$ python -q
>>> import numpy as np
>>> import numpy.linalg as la
>>> np.set_printoptions(suppress=True, linewidth=200)
>>> A = np.array([[1.4, 0.0, -1.3, -0.6, 0.4],
...     [-0.6, 1.2, -1.4, 1.6, 0.6],
...     [1.2, 0.3, 0.4, 1.2, 1.6],
...     [-0.5, 0.2, -0.5, -0.6, 1.6],
...     [-0.4, -1.7, -1.5, 0.0, -0.6]])
>>> hat = np.triu(np.array([[1, 0, 2, -2, 1],
...     [-1, 3, -1, 1, 2],
...     [-3, -2, -1, 2, -2],
...     [3, 0, -3, 1, -3],
...     [1, -2, 1, 0, -2]]), 1) + np.eye(5)
>>> out = hat @ A @ la.inv(hat)
>>> np.round(np.poly(out), 2)
array([  1.  ,  -1.8 ,   5.02,  -3.35, -21.81,  38.59])
>>> round(np.trace(out), 2), np.round(np.trace(A), 2)
(np.float64(1.8), np.float64(1.8))
>>> np.round(hat @ A - A @ hat, 2)
array([[ 3. , -1.5, -2.5,  9. , -6.4],
       [-2.5, -3.5, -1.5, -1.4, -1. ],
       [-0.2,  3.8, -0.1,  0.1,  7. ],
       [ 1.2,  5.1,  5.7, -0.2, -0.9],
       [ 0. ,  0. , -0.9,  3.9,  0.8]])
>>> out = np.array([[1, 3], [3, 2], [0, 1], [2, 1], [2, 1]])
>>> np.round(np.einsum("ik,kj->ji", A, out), 2)
array([[ 1. ,  7.4,  7.7,  2.1, -6.7],
       [ 2.7,  1.4,  7.4, -0.6, -6.7]])
>>> out @ A
Traceback (most recent call last):
  File "<python-input-11>", line 1, in <module>
    out @ A
    ~~~~^~~
ValueError: matmul: Input operand 1 has a mismatch in its core dimension 0, with gufunc signature (n?,k),(k,m?)->(n?,m?) (size 5 is different from 2)
>>> np.round(np.einsum("ik,kj->ij", A, out), 2)
array([[ 1. ,  2.7],
       [ 7.4,  1.4],
       [ 7.7,  7.4],
       [ 2.1, -0.6],
       [-6.7, -6.7]])
>>> np.round(A @ out, 2)
array([[ 1. ,  2.7],
       [ 7.4,  1.4],
       [ 7.7,  7.4],
       [ 2.1, -0.6],
       [-6.7, -6.7]])
>>> np.round(out.T @ A.T, 2)
array([[ 1. ,  7.4,  7.7,  2.1, -6.7],
       [ 2.7,  1.4,  7.4, -0.6, -6.7]])
>>> np.allclose(A, A.T)
False
>>> np.round((A - A.T) / 2, 2)
array([[ 0.  ,  0.3 , -1.25, -0.05,  0.4 ],
       [-0.3 ,  0.  , -0.85,  0.7 ,  1.15],
       [ 1.25,  0.85,  0.  ,  0.85,  1.55],
       [ 0.05, -0.7 , -0.85,  0.  ,  0.8 ],
       [-0.4 , -1.15, -1.55, -0.8 ,  0.  ]])
>>> assert A == A.T
Traceback (most recent call last):
  File "<python-input-17>", line 1, in <module>
    assert A == A.T
           ^^^^^^^^
ValueError: The truth value of an array with more than one element is ambiguous. Use a.any() or a.all()
>>> np.round(np.sort(np.abs(la.eigvals(A))), 2)
array([1.73, 1.73, 1.8 , 2.68, 2.68])
>>> np.allclose(A @ A.T, A.T @ A)
False
>>> left, s = la.svd(A)
Traceback (most recent call last):
  File "<python-input-20>", line 1, in <module>
    left, s = la.svd(A)
    ^^^^^^^
ValueError: too many values to unpack (expected 2)
>>> left, s, vt = la.svd(A, full_matrices=False)
>>> np.allclose(left * s @ vt, A)
True
>>> np.round(vt @ vt.T, 2) + 0
array([[1., 0., 0., 0., 0.],
       [0., 1., 0., 0., 0.],
       [0., 0., 1., 0., 0.],
       [0., 0., 0., 1., 0.],
       [0., 0., 0., 0., 1.]])
>>> (s > 1e-8).sum()
np.int64(5)
>>> np.round(left.T @ left, 2) + 0
array([[1., 0., 0., 0., 0.],
       [0., 1., 0., 0., 0.],
       [0., 0., 1., 0., 0.],
       [0., 0., 0., 1., 0.],
       [0., 0., 0., 0., 1.]])
>>> rng = np.random.default_rng(949672)
>>> z = rng.integers(0, 2, 2)
>>> M = (z[:, None] == z) * 2 + np.eye(2)
>>> M
array([[3., 0.],
       [0., 3.]])
>>> # triangular, det is the product of the diagonal
>>> ev, evecs = la.eigh(M)
>>> x0 = np.array([1, 0])
>>> np.abs(M).sum(axis=1).max(), np.abs(ev).max()
(np.float64(3.0), np.float64(3.0))
>>> x0 @ M @ x0
np.float64(3.0)
>>> x0 @ M @ x0 / (x0 @ x0), ev[0], ev[-1]
(np.float64(3.0), np.float64(3.0), np.float64(3.0))
>>> O, Rm = la.qr(A)
>>> np.round(O @ Rm, 2) + 0
array([[ 1.4,  0. , -1.3, -0.6,  0.4],
       [-0.6,  1.2, -1.4,  1.6,  0.6],
       [ 1.2,  0.3,  0.4,  1.2,  1.6],
       [-0.5,  0.2, -0.5, -0.6,  1.6],
       [-0.4, -1.7, -1.5,  0. , -0.6]])
>>> np.allclose(Rm.T @ Rm, A.T @ A)
True
>>> round(float(np.trace(O @ O.T)), 2)
5.0
>>> O = M.astype(float).copy()
>>> for j in range(2):
...     O[:, j] -= O[:, :j] @ (O[:, :j].T @ O[:, j])
...     O[:, j] /= la.norm(O[:, j])
... 
>>> O
array([[1., 0.],
       [0., 1.]])
>>> out = np.array([[0, 1], [3, 0]])
>>> K = np.block([[np.zeros((2, 2)), out], [out.T, np.zeros((2, 2))]])
>>> K
array([[0., 0., 0., 1.],
       [0., 0., 3., 0.],
       [0., 3., 0., 0.],
       [1., 0., 0., 0.]])
>>> # symmetric
>>> ev, evecs = la.eigh(K)
>>> x0 = np.array([-2, 3, 3, 2])
>>> np.round(evecs * np.abs(ev) @ evecs.T, 2) + 0
array([[1., 0., 0., 0.],
       [0., 3., 0., 0.],
       [0., 0., 3., 0.],
       [0., 0., 0., 1.]])
>>> x0 @ K @ x0
np.float64(46.0)
>>> round(float(x0 @ K @ x0 / (x0 @ x0)), 2), ev[0], ev[-1]
(1.77, np.float64(-3.0), np.float64(3.0))
>>> np.round(evecs * np.maximum(ev, 0) @ evecs.T, 2)
array([[0.5, 0. , 0. , 0.5],
       [0. , 1.5, 1.5, 0. ],
       [0. , 1.5, 1.5, 0. ],
       [0.5, 0. , 0. , 0.5]])
